$ python3 -q
>>> import numpy as np
>>> import numpy.linalg as la
>>> np.set_printoptions(precision=3, suppress=True, linewidth=140)
>>> rnd = lambda a: np.round(a, 3) + 0
>>> X = np.load("m.npy")
>>> X
array([[9, 9, 0, 0],
       [9, 9, 0, 0],
       [0, 0, 0, 0],
       [0, 0, 0, 0]])
>>> left, sig, VT = la.svd(X)
>>> vecs = VT[:(sig > 1e-8).sum()]
>>> rng = np.random.default_rng(51088)
>>> x0 = X[1] + 3 * X[2] + rng.integers(2) * np.eye(4)[2]
>>> x0
array([9., 9., 1., 0.])
>>> rnd(np.diag(vecs.T @ vecs))
array([0.5, 0.5, 0. , 0. ])
>>> np.allclose(vecs.T @ vecs @ x0, x0)
False
>>> vals, vecs = la.eigh(X)
>>> vals
array([ 0.,  0.,  0., 18.])
>>> rnd(la.eigvalsh(X @ X))
array([  0.,   0.,   0., 324.])
>>> rnd(vecs.T @ X @ vecs)
array([[ 0.,  0.,  0.,  0.],
       [ 0.,  0.,  0.,  0.],
       [ 0.,  0.,  0.,  0.],
       [ 0.,  0.,  0., 18.]])
>>> rnd(la.eigvalsh(X + -2 * np.eye(4)))
array([-2., -2., -2., 16.])
>>> rnd(la.svd(X, compute_uv=False))
array([18.,  0.,  0.,  0.])
>>> rnd(vecs.T @ vecs)
array([[1., 0., 0., 0.],
       [0., 1., 0., 0.],
       [0., 0., 1., 0.],
       [0., 0., 0., 1.]])
>>> f = np.array([-1, 2, -2])
>>> np.polyval(f, X[2])
array([-2, -2, -2, -2])
>>> np.array([np.convolve(row, f, "same") for row in X])
array([[  9,   0, -18,   0],
       [  9,   0, -18,   0],
       [  0,   0,   0,   0],
       [  0,   0,   0,   0]])
>>> idx = rng.permutation(4)
>>> idx
array([0, 2, 1, 3])
>>> A2 = X[idx][:, idx]
>>> np.allclose(A2, X)
False
>>> rnd(np.sort(np.abs(la.eigvals(A2))))
array([ 0.,  0.,  0., 18.])
>>> A2
array([[9, 0, 9, 0],
       [0, 0, 0, 0],
       [9, 0, 9, 0],
       [0, 0, 0, 0]])
>>> rnd(la.det(A2)), rnd(la.det(X[idx]))
(np.float64(0.0), np.float64(0.0))
>>> rnd(np.sort(la.eigvals(X).real))
array([ 0.,  0.,  0., 18.])
>>> X @ X
array([[162, 162,   0,   0],
       [162, 162,   0,   0],
       [  0,   0,   0,   0],
       [  0,   0,   0,   0]])
>>> (la.matrix_power((X != 0) + (X.T != 0) + np.eye(4), 4) > 0).astype(int)
array([[1, 1, 0, 0],
       [1, 1, 0, 0],
       [0, 0, 1, 0],
       [0, 0, 0, 1]])
>>> K = np.load("arr.npy")
>>> K
array([[1.  , 0.5 , 0.25],
       [0.5 , 1.  , 0.5 ],
       [0.25, 0.5 , 1.  ]])
>>> x0 = np.array([3, 8, 9])
>>> a = np.maximum(K @ x0, 0)
>>> np.maximum(K @ x0, 0) - np.maximum(-K @ x0, 0)
array([ 9.25, 14.  , 13.75])
>>> np.maximum(K @ (3 * x0), 0)
array([27.75, 42.  , 41.25])
>>> np.flatnonzero(a > 1e-9)
array([0, 1, 2])
>>> a
array([ 9.25, 14.  , 13.75])
>>> rnd(np.tanh(K @ x0))
array([1., 1., 1.])
>>> K * (a > 1e-9)[:, None]
array([[1.  , 0.5 , 0.25],
       [0.5 , 1.  , 0.5 ],
       [0.25, 0.5 , 1.  ]])
>>> A2 = K / la.norm(K, axis=1, keepdims=True)
>>> C2 = A2 @ A2.T
>>> (C2 - 2 * np.eye(3)).round(6).argmax(axis=1)
array([1, 0, 1])
>>> (np.abs(C2) > 0.9).astype(int)
array([[1, 0, 0],
       [0, 1, 0],
       [0, 0, 1]])
>>> rnd(C2)
array([[1.   , 0.802, 0.571],
       [0.802, 1.   , 0.802],
       [0.571, 0.802, 1.   ]])
>>> t = np.radians(90)
>>> r_ = np.eye(4)
>>> r_[1, 1] = r_[0, 0] = np.cos(t)
>>> r_[1, 0], r_[0, 1] = -np.sin(t), np.sin(t)
>>> rnd(r_)
array([[ 0.,  1.,  0.,  0.],
       [-1.,  0.,  0.,  0.],
       [ 0.,  0.,  1.,  0.],
       [ 0.,  0.,  0.,  1.]])
>>> A2 = X @ r_.T
>>> np.allclose(X @ X.T, A2 @ A2.T)
True
>>> rnd(la.svd(X, compute_uv=False)), rnd(la.svd(A2, compute_uv=False))
(array([18.,  0.,  0.,  0.]), array([18.,  0.,  0.,  0.]))
>>> A2
array([[ 9., -9.,  0.,  0.],
       [ 9., -9.,  0.,  0.],
       [ 0.,  0.,  0.,  0.],
       [ 0.,  0.,  0.,  0.]])
>>> rnd(la.det(r_)), np.trace(r_)
(np.float64(1.0), np.float64(2.0))
